$ ipython --no-banner

In [1]: import numpy as np

In [2]: np.set_printoptions(precision=2, suppress=True, linewidth=200)

In [3]: J = np.load("w.npy")

In [4]: J
Out[4]: 
array([[ 4,  5,  6,  7,  8,  9],
       [10, 11, 12, 13, 14, 15],
       [16, 17, 18, 19, 20, 21],
       [22, 23, 24, 25, 26, 27],
       [28, 29, 30, 31, 32, 33]])

In [5]: r = np.linalg.matrix_rank(J)

In [6]: r
Out[6]: np.int64(2)

In [7]: ns = np.linalg.svd(J)[2][r:].T

In [8]: ns.shape
Out[8]: (6, 4)

In [9]: [int(np.linalg.matrix_rank(J[:, :j + 1])) for j in range(6)]
Out[9]: [1, 2, 2, 2, 2, 2]

In [10]: np.round(J @ ns, 2) + 0
Out[10]: 
array([[0., 0., 0., 0.],
       [0., 0., 0., 0.],
       [0., 0., 0., 0.],
       [0., 0., 0., 0.],
       [0., 0., 0., 0.]])

In [11]: Y = J / np.sqrt((J ** 2).mean(axis=1, keepdims=True))

In [12]: J - J.mean(axis=1, keepdims=True)
Out[12]: 
array([[-2.5, -1.5, -0.5,  0.5,  1.5,  2.5],
       [-2.5, -1.5, -0.5,  0.5,  1.5,  2.5],
       [-2.5, -1.5, -0.5,  0.5,  1.5,  2.5],
       [-2.5, -1.5, -0.5,  0.5,  1.5,  2.5],
       [-2.5, -1.5, -0.5,  0.5,  1.5,  2.5]])

In [13]: Y[3]
Out[13]: array([0.9 , 0.94, 0.98, 1.02, 1.06, 1.1 ])

In [14]: Uu, sigma, vt = np.linalg.svd(J)

In [15]: np.argmax(sigma[:-1] / (sigma[1:] + 1e-6)) + 1
Out[15]: np.int64(2)

In [16]: Y = Uu[:, :2] @ np.diag(sigma[:2]) @ vt[:2]

In [17]: np.linalg.matrix_rank(J, rtol=0.05)
Out[17]: np.int64(1)

In [18]: round(np.linalg.norm(J - Y) / np.linalg.norm(J), 2)
Out[18]: np.float64(0.0)

In [19]: def softmax(z):
    ...:     e = np.exp(z - z.max(axis=-1, keepdims=True))
    ...:     return e / e.sum(axis=-1, keepdims=True)
    ...: 

In [20]: np.round(softmax(J[4] + 5), 2) + 0
Out[20]: array([0.  , 0.01, 0.03, 0.09, 0.23, 0.63])

In [21]: softmax(J).sum(axis=1)
Out[21]: array([1., 1., 1., 1., 1.])

In [22]: np.round(softmax(J[4]), 2) + 0
Out[22]: array([0.  , 0.01, 0.03, 0.09, 0.23, 0.63])

In [23]: att = J @ J.T / np.sqrt(6)

In [24]: softmax(att).round(6).argmax(axis=1)
Out[24]: array([4, 4, 4, 4, 4])

In [25]: softmax(att)[4] @ J
Out[25]: array([28., 29., 30., 31., 32., 33.])

In [26]: np.round(softmax(att + np.triu(np.full(att.shape, -np.inf), 1)), 2) + 0
Out[26]: 
array([[1., 0., 0., 0., 0.],
       [0., 1., 0., 0., 0.],
       [0., 0., 1., 0., 0.],
       [0., 0., 0., 1., 0.],
       [0., 0., 0., 0., 1.]])

In [27]: np.linalg.inv(J)
LinAlgError: Last 2 dimensions of the array must be square


In [28]: np.unique(J.round(6), axis=0).shape
Out[28]: (5, 6)

In [29]: np.linalg.lstsq(J[:-1].T, J[-1])[2]
Out[29]: np.int32(2)

In [30]: np.abs(np.diag(np.linalg.qr(J)[1])) > 1e-9
Out[30]: array([ True,  True, False, False, False])

In [31]: A = np.tril(np.array([[-2, 2, 0], [-2, 2, -2], [0, -2, -1]]), -1) + np.eye(3, dtype=int)

In [32]: A
Out[32]: 
array([[ 1,  0,  0],
       [-2,  1,  0],
       [ 0, -2,  1]])

In [33]: O, evecs = np.linalg.qr(A[:, :1])[0], np.linalg.qr(A[:, 1:])[0]

In [34]: sigma = np.linalg.svd(O.T @ evecs, compute_uv=False)

In [35]: np.round(np.linalg.norm(O @ O.T - evecs @ evecs.T, 2), 2)
Out[35]: np.float64(1.0)

In [36]: A @ A
Out[36]: 
array([[ 1,  0,  0],
       [-4,  1,  0],
       [ 4, -4,  1]])

In [37]: np.prod(np.diag(A)), round(np.linalg.det(A), 2)
Out[37]: (np.int64(1), np.float64(1.0))

In [38]: r0, r1 = A[2], A[1]

In [39]: r0 @ r1
Out[39]: np.int64(-2)

In [40]: pr = (r0 @ r1) / (r0 @ r0) * r0

In [41]: round(float(np.linalg.norm(r0 + r1) ** 2 + np.linalg.norm(r0 - r1) ** 2), 2)
Out[41]: 20.0

In [42]: np.round((r1 - pr) @ r0, 2)
Out[42]: np.float64(0.0)

In [43]: P = np.triu(np.array([[-3, -4, 2], [1, -4, -1], [2, 4, 2]]), 1) + np.eye(3)

In [44]: Y = P @ A @ np.linalg.inv(P)

In [45]: round(np.linalg.det(Y), 2)
Out[45]: np.float64(1.0)

In [46]: P @ A - A @ P
Out[46]: 
array([[ 8., -4.,  0.],
       [ 0., -6.,  4.],
       [ 0.,  0., -2.]])

In [47]: np.poly(Y)
Out[47]: array([ 1., -3.,  3., -1.])

In [48]: np.trace(Y), np.trace(A)
Out[48]: (np.float64(3.0), np.int64(3))

In [49]: Y
Out[49]: 
array([[ 9., 28., 12.],
       [-2., -5., -2.],
       [ 0., -2., -1.]])

In [50]: rng = np.random.default_rng(4244)

In [51]: feats = np.triu(rng.random((5, 5)) < 0.5, 1).astype(int)

In [52]: feats = feats + feats.T

In [53]: feats
Out[53]: 
array([[0, 1, 1, 1, 0],
       [1, 0, 0, 0, 1],
       [1, 0, 0, 1, 1],
       [1, 0, 1, 0, 0],
       [0, 1, 1, 0, 0]])

In [54]: P = np.triu(np.array([[2, 0, 5, 2, 4],
    ...:     [2, 0, 3, 4, 5],
    ...:     [0, 0, 2, 1, 4],
    ...:     [3, 1, 4, 3, 2],
    ...:     [1, 3, 5, 5, 3]]), 1) + np.eye(5)

In [55]: Y = P @ feats @ np.linalg.inv(P)

In [56]: np.trace(Y), np.trace(feats)
Out[56]: (np.float64(0.0), np.int64(0))

In [57]: np.round(np.poly(Y), 2) + 0
Out[57]: array([ 1.,  0., -6., -2.,  4.,  0.])

In [58]: Y = feats + rng.integers(-2, 3, (5, 4)) @ rng.integers(-2, 3, (4, 5))

In [59]: Y
Out[59]: 
array([[-2,  3,  8,  2, -4],
       [ 1, -4, -6,  0,  5],
       [10,  8, -4,  1, -5],
       [ 5,  2, -4, -5,  4],
       [ 2,  3,  0,  5, -4]])

In [60]: np.linalg.matrix_rank(Y - feats, tol=1e-8)
Out[60]: np.int64(4)

In [61]: np.round(np.linalg.svd(Y - feats, compute_uv=False), 2) + 0
Out[61]: array([15.29, 13.9 ,  6.85,  1.01,  0.  ])

In [62]: np.round(np.linalg.det(2 * Y), 2), round(np.linalg.det(Y), 2)
Out[62]: (np.float64(-46144.0), np.float64(-1442.0))

In [63]: np.round(np.linalg.det(Y.T), 2)
Out[63]: np.float64(-1442.0)

In [64]: np.linalg.eigvals(Y)
Out[64]: array([-10.02+2.18j, -10.02-2.18j,  -3.31+0.j  ,   2.95+0.j  ,   1.4 +0.j  ])

In [65]: round(float(np.linalg.eigvals(Y).sum().real), 2)
Out[65]: -19.0

In [66]: round(float(np.linalg.det(Y[::-1])), 2)
Out[66]: -1442.0

In [67]: mat = np.array([[0, 2], [0, 0]])

In [68]: Uu, sigma, vt = np.linalg.svd(mat)

In [69]: evecs = vt[:(sigma > 1e-8).sum()]

In [70]: x0 = mat[0] + 5 * mat[1] + rng.integers(2) * np.eye(2)[1]

In [71]: x0
Out[71]: array([0., 3.])

In [72]: np.diag(evecs.T @ evecs)
Out[72]: array([0., 1.])

In [73]: round(float(np.linalg.norm(x0 - evecs.T @ evecs @ x0)), 2)
Out[73]: 0.0

In [74]: evecs.T @ evecs
Out[74]: 
array([[0., 0.],
       [0., 1.]])

In [75]: mat.T @ mat
Out[75]: 
array([[0, 0],
       [0, 4]])

In [76]: mat[:, 0] @ mat[:, 1]
Out[76]: np.int64(0)

In [77]: np.linalg.norm(mat, axis=0)
Out[77]: array([0., 2.])

In [78]: E = np.array([[2.0, 3.0, -1.0, 1.0],
    ...:     [2.0, 1.0, 6.0, -6.0],
    ...:     [0.0, 0.0, 1.0, 3.0],
    ...:     [0.0, 0.0, -1.0, 2.0]])

In [79]: Y = E + rng.integers(-2, 3, (4, 3)) @ rng.integers(-2, 3, (3, 4))

In [80]: Y
Out[80]: 
array([[ 2.,  5., -1.,  1.],
       [ 6.,  5.,  2., -4.],
       [-8.,  0.,  1.,  7.],
       [-8., -2.,  1.,  4.]])

In [81]: np.linalg.matrix_rank(Y - E, tol=1e-8)
Out[81]: np.int64(3)

In [82]: Y - E
Out[82]: 
array([[ 0.,  2.,  0.,  0.],
       [ 4.,  4., -4.,  2.],
       [-8.,  0.,  0.,  4.],
       [-8., -2.,  2.,  2.]])
